In [1]: import numpy as np

In [2]: np.set_printoptions(precision=2, suppress=True, linewidth=120)

In [3]: E = np.array([[-0.1, -0.6, -1.6],
   ...:     [-0.9, -0.8, 0.5],
   ...:     [-0.1, 0.2, 0.3],
   ...:     [0.0, 0.2, -0.6],
   ...:     [0.2, 0.7, -0.2],
   ...:     [-1.4, 0.9, 0.1],
   ...:     [-1.7, 0.9, 0.3],
   ...:     [-0.1, 0.9, 0.5],
   ...:     [0.4, -0.2, 0.4],
   ...:     [0.3, -0.3, -0.4],
   ...:     [-1.4, 1.9, -0.9],
   ...:     [-0.1, -0.1, -1.4]])

In [4]: rng = np.random.default_rng(86158)

In [5]: E[:, 2] = 3 * E[:, 0] + 0.02 * rng.normal(size=12)

In [6]: E
Out[6]: 
array([[-0.1 , -0.6 , -0.29],
       [-0.9 , -0.8 , -2.69],
       [-0.1 ,  0.2 , -0.3 ],
       [ 0.  ,  0.2 ,  0.02],
       [ 0.2 ,  0.7 ,  0.58],
       [-1.4 ,  0.9 , -4.22],
       [-1.7 ,  0.9 , -5.09],
       [-0.1 ,  0.9 , -0.27],
       [ 0.4 , -0.2 ,  1.22],
       [ 0.3 , -0.3 ,  0.91],
       [-1.4 ,  1.9 , -4.19],
       [-0.1 , -0.1 , -0.3 ]])

In [7]: lab = E[:, 1] > np.median(E[:, 1])

In [8]: f = E[lab].mean(axis=0) - E[~lab].mean(axis=0)

In [9]: ((E - E.mean(axis=0)) @ f > 0).astype(int)
Out[9]: array([0, 1, 0, 0, 0, 1, 1, 0, 0, 0, 1, 0])

In [10]: f
Out[10]: array([-0.81,  1.29, -2.43])

In [11]: (((E - E.mean(axis=0)) @ f > 0) == lab).mean()
Out[11]: np.float64(0.75)

In [12]: mat = np.load("w.npy")

In [13]: mat
Out[13]: 
array([[ 0.89,  0.41, -0.84],
       [ 0.99,  0.66, -0.98],
       [ 0.37,  0.12, -0.32],
       [-0.82, -0.35,  0.76],
       [ 0.13,  0.04, -0.11],
       [ 0.25,  0.08, -0.22],
       [ 0.37,  0.12, -0.32],
       [-0.13, -0.04,  0.11],
       [ 0.92,  0.45, -0.87],
       [ 0.93,  0.48, -0.89],
       [-0.25, -0.08,  0.22],
       [ 0.72,  0.27, -0.65],
       [-0.65, -0.24,  0.58],
       [-0.78, -0.31,  0.71],
       [ 0.99,  0.69, -0.98],
       [ 0.78,  0.31, -0.71],
       [-0.89, -0.41,  0.84],
       [-0.37, -0.12,  0.32],
       [-0.93, -0.48,  0.89],
       [-0.78, -0.31,  0.71],
       [ 0.96,  0.54, -0.93]])

In [14]: x = np.array([-4, 3, -3])

In [15]: np.einsum("ij,j->i", mat, x)
Out[15]: 
array([ 0.19,  0.96, -0.16, -0.05, -0.07, -0.1 , -0.16,  0.07,  0.28,  0.39,  0.1 , -0.12,  0.14,  0.06,  1.05, -0.06,
       -0.19,  0.16, -0.39,  0.06,  0.57])

In [16]: (mat @ x).argmax()
Out[16]: np.int64(14)

In [17]: mat @ np.ones(3)
Out[17]: 
array([ 0.46,  0.67,  0.17, -0.41,  0.06,  0.11,  0.17, -0.06,  0.5 ,  0.52, -0.11,  0.34, -0.31, -0.38,  0.7 ,  0.38,
       -0.46, -0.17, -0.52, -0.38,  0.57])

In [18]: mat @ x
Out[18]: 
array([ 0.19,  0.96, -0.16, -0.05, -0.07, -0.1 , -0.16,  0.07,  0.28,  0.39,  0.1 , -0.12,  0.14,  0.06,  1.05, -0.06,
       -0.19,  0.16, -0.39,  0.06,  0.57])

In [19]: A = np.array([[-0.7, 0.2, 0.5],
    ...:     [-0.3, -0.8, 0.9],
    ...:     [-1.4, -1.9, -0.2],
    ...:     [-1.46, -1.8, -0.23]])

In [20]: A
Out[20]: 
array([[-0.7 ,  0.2 ,  0.5 ],
       [-0.3 , -0.8 ,  0.9 ],
       [-1.4 , -1.9 , -0.2 ],
       [-1.46, -1.8 , -0.23]])

In [21]: hat = A @ np.linalg.solve(A.T @ A, A.T)

In [22]: np.linalg.matrix_rank(np.eye(4) - hat)
Out[22]: np.int64(1)

In [23]: np.round((np.eye(4) - hat) @ A, 2) + 0
Out[23]: 
array([[0., 0., 0.],
       [0., 0., 0.],
       [0., 0., 0.],
       [0., 0., 0.]])

In [24]: np.diag(hat)
Out[24]: array([0.99, 0.99, 0.5 , 0.51])
